$ python3 -q
>>> import numpy as np
>>> np.set_printoptions(precision=2, suppress=True, linewidth=200, legacy="1.25")
>>> M = np.load("test0.npy")
>>> M
array([[1, 0, 3, 0, 0, 0, 4, 2, 1, 1],
       [3, 5, 2, 5, 1, 2, 5, 2, 5, 0],
       [5, 3, 4, 5, 5, 2, 2, 4, 3, 5],
       [4, 5, 3, 4, 0, 4, 5, 3, 3, 0],
       [2, 2, 4, 4, 2, 0, 3, 1, 2, 0],
       [5, 1, 2, 5, 5, 3, 2, 0, 1, 1],
       [3, 2, 4, 0, 5, 4, 1, 4, 1, 1],
       [0, 2, 1, 2, 0, 1, 1, 2, 3, 2],
       [0, 1, 2, 4, 4, 0, 0, 0, 5, 1],
       [4, 0, 5, 1, 4, 1, 0, 4, 2, 3],
       [4, 5, 5, 3, 5, 2, 0, 3, 2, 5]])
>>> x = np.array([-1, -5, -7, -7, -7, 1, -3, -9, 3, 7])
>>> rhs = M @ x
>>> np.linalg.lstsq(M, rhs)[0]
array([-1., -5., -7., -7., -7.,  1., -3., -9.,  3.,  7.])
>>> np.round(np.linalg.pinv(M) @ M, 2) + 0
array([[1., 0., 0., 0., 0., 0., 0., 0., 0., 0.],
       [0., 1., 0., 0., 0., 0., 0., 0., 0., 0.],
       [0., 0., 1., 0., 0., 0., 0., 0., 0., 0.],
       [0., 0., 0., 1., 0., 0., 0., 0., 0., 0.],
       [0., 0., 0., 0., 1., 0., 0., 0., 0., 0.],
       [0., 0., 0., 0., 0., 1., 0., 0., 0., 0.],
       [0., 0., 0., 0., 0., 0., 1., 0., 0., 0.],
       [0., 0., 0., 0., 0., 0., 0., 1., 0., 0.],
       [0., 0., 0., 0., 0., 0., 0., 0., 1., 0.],
       [0., 0., 0., 0., 0., 0., 0., 0., 0., 1.]])
>>> rng = np.random.default_rng(82549)
>>> rhs = rhs + 0.05 * rng.normal(size=11)
>>> rhs
array([ -42.02, -100.  , -113.95, -107.01,  -94.  ,  -86.93, -100.99,  -27.95,  -53.01,  -81.96, -103.99])
>>> beta, *_ = np.linalg.lstsq(M, rhs)
>>> [round(float(np.linalg.norm(np.linalg.solve(M.T @ M + lam * np.eye(10), M.T @ rhs))), 2) for lam in (0, 1, 10, 100)]
[17.94, 14.5, 11.6, 9.32]
>>> Y = M[0, 0] * M[1:] - np.outer(M[1:, 0], M[0])
>>> Y
array([[  0,   5,  -7,   5,   1,   2,  -7,  -4,   2,  -3],
       [  0,   3, -11,   5,   5,   2, -18,  -6,  -2,   0],
       [  0,   5,  -9,   4,   0,   4, -11,  -5,  -1,  -4],
       [  0,   2,  -2,   4,   2,   0,  -5,  -3,   0,  -2],
       [  0,   1, -13,   5,   5,   3, -18, -10,  -4,  -4],
       [  0,   2,  -5,   0,   5,   4, -11,  -2,  -2,  -2],
       [  0,   2,   1,   2,   0,   1,   1,   2,   3,   2],
       [  0,   1,   2,   4,   4,   0,   0,   0,   5,   1],
       [  0,   0,  -7,   1,   4,   1, -16,  -4,  -2,  -1],
       [  0,   5,  -7,   3,   5,   2, -16,  -5,  -2,   1]])
>>> M[:, 0] / M[0, 0]
array([1., 3., 5., 4., 2., 5., 3., 0., 0., 4., 4.])
>>> np.linalg.matrix_rank(Y), np.linalg.matrix_rank(M)
(9, 10)
>>> X = np.load("x.npy")
>>> X
array([[ 0,  1,  2,  2,  1,  1,  0,  2,  1,  2],
       [ 1,  2,  4,  3,  2,  1,  2,  2,  3,  2],
       [ 3,  2,  6,  4,  4,  3,  3,  2,  3,  3],
       [ 3,  2,  8,  4,  4,  4,  3,  4,  3,  3],
       [ 3,  3,  8,  5,  4,  6,  3,  6,  4,  3],
       [ 3,  5,  8,  7,  4,  8,  5,  7,  6,  3],
       [ 4,  7, 10,  9,  6, 10,  7,  7,  8,  3],
       [ 4,  7, 12, 11,  6, 11,  9,  9,  8,  4],
       [ 5,  7, 13, 11,  6, 12, 10, 11,  8,  6],
       [ 7,  7, 15, 12,  6, 13, 12, 11,  8,  6],
       [ 8,  8, 15, 12,  6, 13, 13, 12,  8,  8],
       [ 8, 10, 16, 13,  6, 14, 14, 13, 10,  9],
       [ 8, 12, 16, 13,  6, 14, 15, 14, 11, 11],
       [ 9, 13, 18, 14,  8, 16, 16, 15, 11, 12],
       [ 9, 14, 18, 15, 10, 18, 17, 17, 12, 12],
       [ 9, 16, 19, 15, 11, 18, 18, 19, 13, 13],
       [10, 16, 21, 17, 12, 18, 20, 21, 15, 13],
       [11, 18, 23, 18, 14, 19, 20, 22, 15, 15],
       [12, 19, 24, 19, 16, 21, 22, 22, 16, 17],
       [14, 21, 26, 20, 16, 23, 23, 24, 17, 17],
       [15, 21, 26, 20, 17, 25, 23, 25, 17, 19]])
>>> labels = X[:, 4] > np.median(X[:, 4])
>>> f = X[labels].mean(axis=0) - X[~labels].mean(axis=0)
>>> labels.astype(int)
array([0, 0, 0, 0, 0, 0, 0, 0, 0, 0, 0, 0, 0, 1, 1, 1, 1, 1, 1, 1, 1])
>>> ((X - X.mean(axis=0)) @ f > 0).astype(int)
array([0, 0, 0, 0, 0, 0, 0, 0, 0, 0, 0, 1, 1, 1, 1, 1, 1, 1, 1, 1, 1])
>>> D = np.linalg.norm(X[:, None] - X[None], axis=-1)
>>> (D + 1e9 * np.eye(21)).round(6).argmin(axis=1)
array([ 1,  0,  3,  2,  3,  4,  7,  8,  7, 10,  9, 12, 11, 14, 15, 14, 17, 16, 17, 20, 19])
>>> D[:5, :5]
array([[ 0.  ,  4.  ,  7.55,  9.27, 11.27],
       [ 4.  ,  0.  ,  4.36,  6.32,  8.54],
       [ 7.55,  4.36,  0.  ,  3.  ,  5.66],
       [ 9.27,  6.32,  3.  ,  0.  ,  3.32],
       [11.27,  8.54,  5.66,  3.32,  0.  ]])
>>> np.linalg.matrix_rank(D ** 2)
12
>>> D[10].round(6).argsort(kind="stable")[:4]
array([10,  9, 11,  8])
>>> D.shape
(21, 21)
>>> np.flatnonzero(D[10] < D.mean() / 2)
array([ 7,  8,  9, 10, 11, 12, 13])
>>> cen = X - X.mean(axis=0)
>>> left, sigma, vt = np.linalg.svd(cen, full_matrices=False)
>>> np.round(sigma ** 2 / (sigma ** 2).sum(), 2) + 0
array([0.98, 0.01, 0.  , 0.  , 0.  , 0.  , 0.  , 0.  , 0.  , 0.  ])
>>> np.round(cen.mean(axis=0), 2) + 0
array([0., 0., 0., 0., 0., 0., 0., 0., 0., 0.])
>>> np.abs(left[:, 0]).argmax()
20
>>> np.abs(vt[0]).argmax()
7
>>> vt[0] * np.sign(vt[0, np.abs(vt[0]).argmax()])
array([0.21, 0.34, 0.36, 0.29, 0.23, 0.36, 0.39, 0.39, 0.25, 0.28])
>>> left, sigma, vt = np.linalg.svd(X)
>>> np.argmax(sigma[:-1] / (sigma[1:] + 1e-6)) + 1
1
>>> Y = left[:, :1] @ np.diag(sigma[:1]) @ vt[:1]
>>> np.linalg.matrix_rank(Y)
1
>>> E = np.load("w.npy")
>>> E
array([[-0.01, -0.1 ,  0.  , -0.2 , -0.3 ,  0.  , -1.4 , -0.9 , -1.1 ],
       [-4.4 , -0.1 , -0.5 , -0.8 , -0.3 , -0.9 ,  0.5 , -0.6 , -1.4 ],
       [-2.96, -0.5 , -0.1 ,  0.  ,  0.5 , -0.6 ,  1.1 , -0.4 ,  0.4 ],
       [ 4.97, -0.3 , -1.1 ,  0.  , -0.4 ,  1.  ,  1.1 , -0.5 ,  1.1 ],
       [-0.56,  0.7 ,  1.1 , -0.3 , -0.3 , -0.1 ,  0.7 ,  0.4 , -1.5 ],
       [-2.55, -0.8 ,  0.8 , -0.1 ,  0.2 , -0.5 , -0.7 ,  0.  , -0.9 ],
       [ 5.02,  0.6 , -1.  , -0.7 ,  2.3 ,  1.  , -0.9 , -0.5 , -1.6 ],
       [ 5.09, -0.7 ,  1.5 , -1.  , -0.4 ,  1.  ,  0.4 , -1.4 , -1.2 ],
       [-6.52, -1.2 ,  0.8 ,  0.2 , -0.3 , -1.3 ,  0.2 ,  1.1 , -1.5 ],
       [-3.96,  0.3 ,  0.2 , -0.5 ,  0.3 , -0.8 ,  0.1 ,  1.7 , -0.8 ],
       [-1.01,  1.  ,  0.8 , -0.4 ,  0.2 , -0.2 , -0.3 , -0.6 ,  2.1 ],
       [-7.39,  0.2 ,  0.1 ,  0.1 ,  0.2 , -1.5 , -1.6 , -0.2 ,  0.7 ],
       [-2.43, -1.3 , -0.2 , -2.  ,  0.1 , -0.5 ,  0.6 ,  1.  ,  1.2 ],
       [ 9.49, -0.2 , -0.8 , -0.5 , -0.1 ,  1.9 , -0.1 ,  0.  ,  0.1 ],
       [-3.06, -1.6 , -1.5 ,  0.1 ,  1.6 , -0.6 , -1.7 ,  0.1 , -1.2 ],
       [-1.02, -1.7 ,  1.3 , -0.3 ,  0.3 , -0.2 , -1.7 , -0.5 , -0.5 ],
       [-2.98, -1.2 ,  2.9 ,  0.1 ,  0.6 , -0.6 ,  0.6 ,  1.1 ,  2.4 ],
       [ 1.06, -2.3 ,  0.  ,  1.1 , -0.6 ,  0.2 , -1.1 ,  0.7 ,  0.2 ],
       [10.98, -2.  ,  1.  , -0.2 , -1.9 ,  2.2 , -0.2 , -1.6 ,  0.8 ],
       [ 2.94, -0.1 ,  1.  , -1.8 ,  0.6 ,  0.6 ,  0.6 ,  1.1 ,  0.1 ],
       [-0.88,  0.1 , -0.2 , -0.7 ,  0.4 , -0.2 , -1.4 , -1.5 ,  0.7 ],
       [ 0.93, -1.2 ,  0.1 , -0.7 ,  0.  ,  0.2 , -0.2 , -0.4 ,  0.1 ],
       [-6.58, -1.1 ,  0.2 ,  1.2 ,  1.5 , -1.3 , -0.8 ,  0.1 ,  2.4 ],
       [ 1.49,  0.4 , -0.9 , -0.4 , -0.2 ,  0.3 , -1.8 ,  0.6 ,  0.  ]])
>>> # column 0 dominates
>>> cen = (E - E.mean(axis=0)) / E.std(axis=0)
>>> cen.std(axis=0)
array([1., 1., 1., 1., 1., 1., 1., 1., 1.])
>>> beta = np.linalg.lstsq(np.delete(cen, 7, axis=1), cen[:, 7])[0]
>>> beta
array([-20.97,  -0.09,  -0.01,  -0.13,   0.08,  20.53,   0.24,  -0.01])
>>> np.abs(beta).argmax()
0
>>> np.round(1 - np.var(cen[:, 7] - np.delete(cen, 7, axis=1) @ beta), 2)
0.31
